% python3 -q
>>> import numpy as np
>>> np.set_printoptions(suppress=True, linewidth=120)
>>> def tidy(a):
...     return np.round(a, 2) + 0
... 
>>> A = np.array([[0, 0, 0], [0, 2, 0], [0, 0, -9]])
>>> tidy(np.sort(np.linalg.eigvals(A)))
array([-9.,  0.,  2.])
>>> np.linalg.matrix_power(A - np.diag(np.diag(A)), 3)
array([[0, 0, 0],
       [0, 0, 0],
       [0, 0, 0]])
>>> np.prod(np.diag(A)), tidy(np.linalg.det(A))
(np.int64(0), np.float64(0.0))
>>> A @ A
array([[ 0,  0,  0],
       [ 0,  4,  0],
       [ 0,  0, 81]])
>>> np.linalg.matrix_rank(A - A[0, 0] * np.eye(3))
np.int64(2)
>>> [int(np.linalg.matrix_rank(np.linalg.matrix_power(A, p))) for p in range(1, 4)]
[2, 2, 2]
>>> tidy(np.linalg.eigvalsh(A).min())
np.float64(-9.0)
>>> [round(float(np.linalg.det(A[:i, :i])), 2) + 0 for i in range(1, 4)]
[0.0, 0.0, 0.0]
>>> ev, evecs = np.linalg.eigh(A)
>>> vec = np.array([0, -4, -2])
>>> vec @ A @ vec
np.int64(-4)
>>> tidy(np.linalg.eigvalsh(A[1:, 1:]))
array([-9.,  2.])
>>> (np.sign(evecs[:, -1].round(6)) == np.sign(evecs[0, -1].round(6))).astype(int)
array([1, 0, 1])
>>> np.abs(A).sum(axis=1).max(), np.abs(ev).max()
(np.int64(9), np.float64(9.0))
>>> th = np.radians(180)
>>> Rm = np.eye(3)
>>> Rm[0, 0] = Rm[1, 1] = np.cos(th)
>>> Rm[0, 1], Rm[1, 0] = -np.sin(th), np.sin(th)
>>> tidy(Rm)
array([[-1.,  0.,  0.],
       [ 0., -1.,  0.],
       [ 0.,  0.,  1.]])
>>> M2 = A @ Rm.T
>>> tidy(np.linalg.svd(A, compute_uv=False)), tidy(np.linalg.svd(M2, compute_uv=False))
(array([9., 2., 0.]), array([9., 2., 0.]))
>>> np.allclose(A @ A.T, M2 @ M2.T)
True
>>> tidy(np.abs(M2 - A).max(axis=0))
array([0., 4., 0.])
>>> tidy(np.linalg.norm(A, axis=0))
array([0., 2., 9.])
>>> arr = np.loadtxt("data.csv", delimiter=",")
>>> arr
array([[-1.,  2., -1.,  1., -1.],
       [ 1.,  2.,  0., -1.,  2.],
       [ 1., -2.,  0., -1., -2.],
       [-1.,  2.,  1.,  0., -2.],
       [-1., -1.,  2.,  0., -2.],
       [ 2.,  0.,  2.,  0.,  0.],
       [ 2., -2., -1.,  0., -1.],
       [-1.,  1., -2.,  2.,  1.],
       [ 1., -1., -1.,  2., -2.],
       [-4., -4., -1.,  4., -7.]])
>>> Ac = arr - arr.mean(axis=0)
>>> U, s, vt = np.linalg.svd(Ac, full_matrices=False)
>>> np.linalg.matrix_rank(Ac)
np.int64(5)
>>> np.searchsorted(np.cumsum(s ** 2) / (s ** 2).sum(), 0.9) + 1
np.int64(3)
>>> tidy(s)
array([10.08,  5.59,  4.42,  2.07,  1.92])
>>> np.abs(vt[0]).argmax()
np.int64(4)
